% ipython --no-banner

In [1]: import numpy as np

In [2]: from numpy import linalg as LA

In [3]: np.set_printoptions(precision=3, suppress=True, linewidth=100, floatmode="fixed")

In [4]: mat = 2 * np.eye(5) + np.eye(5, k=1)

In [5]: print(mat)
[[2.000 1.000 0.000 0.000 0.000]
 [0.000 2.000 1.000 0.000 0.000]
 [0.000 0.000 2.000 1.000 0.000]
 [0.000 0.000 0.000 2.000 1.000]
 [0.000 0.000 0.000 0.000 2.000]]

In [6]: print(mat @ mat)
[[4.000 4.000 1.000 0.000 0.000]
 [0.000 4.000 4.000 1.000 0.000]
 [0.000 0.000 4.000 4.000 1.000]
 [0.000 0.000 0.000 4.000 4.000]
 [0.000 0.000 0.000 0.000 4.000]]

In [7]: print(np.sort(LA.eigvals(mat)))
[2.000 2.000 2.000 2.000 2.000]

In [8]: print(np.prod(np.diag(mat)), np.round(LA.det(mat), 3))
32.0 32.0

In [9]: data = np.array([[1, 1, 1, 1, 1, 1, 1, 1],
   ...:     [1, 1, -1, -1, 1, 1, -1, -1],
   ...:     [1, -1, 1, -1, -1, 1, -1, 1],
   ...:     [1, -1, -1, 1, 1, -1, -1, 1]])

In [10]: t3 = np.stack([data, 5 * data, data[::-1]])

In [11]: print(t3.sum(axis=0))
[[ 7  5  5  7  7  5  5  7]
 [ 7  5 -5 -7  5  7 -7 -5]
 [ 7 -5  5 -7 -5  7 -7  5]
 [ 7 -5 -5  7  7 -5 -5  7]]

In [12]: print(LA.matrix_rank(t3.reshape(3, -1)))
2

In [13]: print(np.einsum("bij,cij->bc", t3, t3))
[[ 32 160   0]
 [160 800   0]
 [  0   0  32]]

In [14]: print((t3 @ data.T).shape)
(3, 4, 4)

In [15]: E, _ = LA.qr(np.array([[-1.4, -0.3, 0.2, -0.5, 1.1, 1.0, 0.9, 0.2, -1.7],
    ...:     [-0.4, 0.3, -0.9, -0.2, 0.8, 1.0, -0.4, -0.6, -0.2],
    ...:     [0.7, 0.6, 1.4, 1.6, 1.7, -0.6, 1.8, 0.2, 1.9],
    ...:     [0.2, 0.3, -1.8, 0.6, -0.2, 0.3, -0.3, 0.2, -0.1],
    ...:     [0.8, -0.1, 0.4, -0.6, 0.8, -0.2, 2.6, 0.4, -1.0],
    ...:     [-0.6, 0.2, 0.3, 1.2, 0.0, -1.2, -0.6, 1.4, 1.2],
    ...:     [-0.8, 0.7, 0.1, 0.5, 0.0, 0.1, -0.4, -1.5, 2.5],
    ...:     [-0.3, 1.6, 1.6, 0.9, -0.8, 0.9, -0.4, -0.4, 1.5],
    ...:     [2.1, -1.4, 0.4, -1.2, 0.7, -0.1, 1.4, -2.4, 0.0]]))

In [16]: print(E)
[[-0.472  0.402 -0.314  0.075 -0.448  0.378 -0.387  0.059  0.119]
 [-0.135 -0.069  0.341  0.229 -0.547  0.061  0.611 -0.214  0.294]
 [ 0.236 -0.416 -0.298 -0.538 -0.534  0.088  0.018 -0.051 -0.311]
 [ 0.067 -0.180  0.747 -0.227 -0.089  0.286 -0.469  0.144  0.153]
 [ 0.270 -0.100 -0.065  0.337 -0.363 -0.633 -0.447 -0.068  0.248]
 [-0.202  0.015 -0.144 -0.602  0.144 -0.244  0.066 -0.040  0.700]
 [-0.270 -0.187  0.008  0.045 -0.110 -0.230  0.161  0.892 -0.054]
 [-0.101 -0.709 -0.290  0.345  0.199  0.364 -0.095 -0.039  0.316]
 [ 0.708  0.281 -0.171  0.061 -0.050  0.343  0.134  0.351  0.354]]

In [17]: print(np.allclose(E, E.T))
False

In [18]: print(np.sort(np.abs(LA.eigvals(E))))
[1.000 1.000 1.000 1.000 1.000 1.000 1.000 1.000 1.000]

In [19]: print(round(np.trace(E), 3))
-1.199

In [20]: assert E == E.T
Traceback (most recent call last):
  Cell In[20], line 1
    assert E == E.T
ValueError: The truth value of an array with more than one element is ambiguous. Use a.any() or a.all()


In [21]: print(np.allclose(E @ E.T, E.T @ E))
True

In [22]: t = np.radians(60)

In [23]: r_ = np.eye(8)

In [24]: r_[3, 3] = r_[4, 4] = np.cos(t)

In [25]: r_[3, 4], r_[4, 3] = -np.sin(t), np.sin(t)

In [26]: print(r_)
[[ 1.000  0.000  0.000  0.000  0.000  0.000  0.000  0.000]
 [ 0.000  1.000  0.000  0.000  0.000  0.000  0.000  0.000]
 [ 0.000  0.000  1.000  0.000  0.000  0.000  0.000  0.000]
 [ 0.000  0.000  0.000  0.500 -0.866  0.000  0.000  0.000]
 [ 0.000  0.000  0.000  0.866  0.500  0.000  0.000  0.000]
 [ 0.000  0.000  0.000  0.000  0.000  1.000  0.000  0.000]
 [ 0.000  0.000  0.000  0.000  0.000  0.000  1.000  0.000]
 [ 0.000  0.000  0.000  0.000  0.000  0.000  0.000  1.000]]

In [27]: A2 = data @ r_.T

In [28]: print(A2)
[[ 1.000  1.000  1.000 -0.366  1.366  1.000  1.000  1.000]
 [ 1.000  1.000 -1.000 -1.366 -0.366  1.000 -1.000 -1.000]
 [ 1.000 -1.000  1.000  0.366 -1.366  1.000 -1.000  1.000]
 [ 1.000 -1.000 -1.000 -0.366  1.366 -1.000 -1.000  1.000]]

In [29]: print(np.allclose(LA.norm(data, axis=1), LA.norm(A2, axis=1)))
True

In [30]: print(np.abs(A2 - data).max(axis=0))
[0.000 0.000 0.000 1.366 1.366 0.000 0.000 0.000]

In [31]: K = np.load("test12.npy")

In [32]: print(K)
[[6.000 5.000 5.000 5.000 5.000 5.000 5.000 5.000 0.000 5.000 5.000 0.000]
 [5.000 6.000 5.000 5.000 5.000 5.000 5.000 5.000 0.000 5.000 5.000 0.000]
 [5.000 5.000 6.000 5.000 5.000 5.000 5.000 5.000 0.000 5.000 5.000 0.000]
 [5.000 5.000 5.000 6.000 5.000 5.000 5.000 5.000 0.000 5.000 5.000 0.000]
 [5.000 5.000 5.000 5.000 6.000 5.000 5.000 5.000 0.000 5.000 5.000 0.000]
 [5.000 5.000 5.000 5.000 5.000 6.000 5.000 5.000 0.000 5.000 5.000 0.000]
 [5.000 5.000 5.000 5.000 5.000 5.000 6.000 5.000 0.000 5.000 5.000 0.000]
 [5.000 5.000 5.000 5.000 5.000 5.000 5.000 6.000 0.000 5.000 5.000 0.000]
 [0.000 0.000 0.000 0.000 0.000 0.000 0.000 0.000 6.000 0.000 0.000 5.000]
 [5.000 5.000 5.000 5.000 5.000 5.000 5.000 5.000 0.000 6.000 5.000 0.000]
 [5.000 5.000 5.000 5.000 5.000 5.000 5.000 5.000 0.000 5.000 6.000 0.000]
 [0.000 0.000 0.000 0.000 0.000 0.000 0.000 0.000 5.000 0.000 0.000 6.000]]

In [33]: ev, vecs = LA.eigh(K)

In [34]: x0 = np.array([4, 2, -2, 1, -1, -4, 0, 4, -5, 3, 0, -2])

In [35]: print(np.abs(K).sum(axis=1).max(), np.round(np.abs(ev).max(), 3))
51.0 51.0

In [36]: print(np.round(vecs * np.sqrt(ev) @ vecs.T, 3) + 0)
[[1.614 0.614 0.614 0.614 0.614 0.614 0.614 0.614 0.000 0.614 0.614 0.000]
 [0.614 1.614 0.614 0.614 0.614 0.614 0.614 0.614 0.000 0.614 0.614 0.000]
 [0.614 0.614 1.614 0.614 0.614 0.614 0.614 0.614 0.000 0.614 0.614 0.000]
 [0.614 0.614 0.614 1.614 0.614 0.614 0.614 0.614 0.000 0.614 0.614 0.000]
 [0.614 0.614 0.614 0.614 1.614 0.614 0.614 0.614 0.000 0.614 0.614 0.000]
 [0.614 0.614 0.614 0.614 0.614 1.614 0.614 0.614 0.000 0.614 0.614 0.000]
 [0.614 0.614 0.614 0.614 0.614 0.614 1.614 0.614 0.000 0.614 0.614 0.000]
 [0.614 0.614 0.614 0.614 0.614 0.614 0.614 1.614 0.000 0.614 0.614 0.000]
 [0.000 0.000 0.000 0.000 0.000 0.000 0.000 0.000 2.158 0.000 0.000 1.158]
 [0.614 0.614 0.614 0.614 0.614 0.614 0.614 0.614 0.000 1.614 0.614 0.000]
 [0.614 0.614 0.614 0.614 0.614 0.614 0.614 0.614 0.000 0.614 1.614 0.000]
 [0.000 0.000 0.000 0.000 0.000 0.000 0.000 0.000 1.158 0.000 0.000 2.158]]
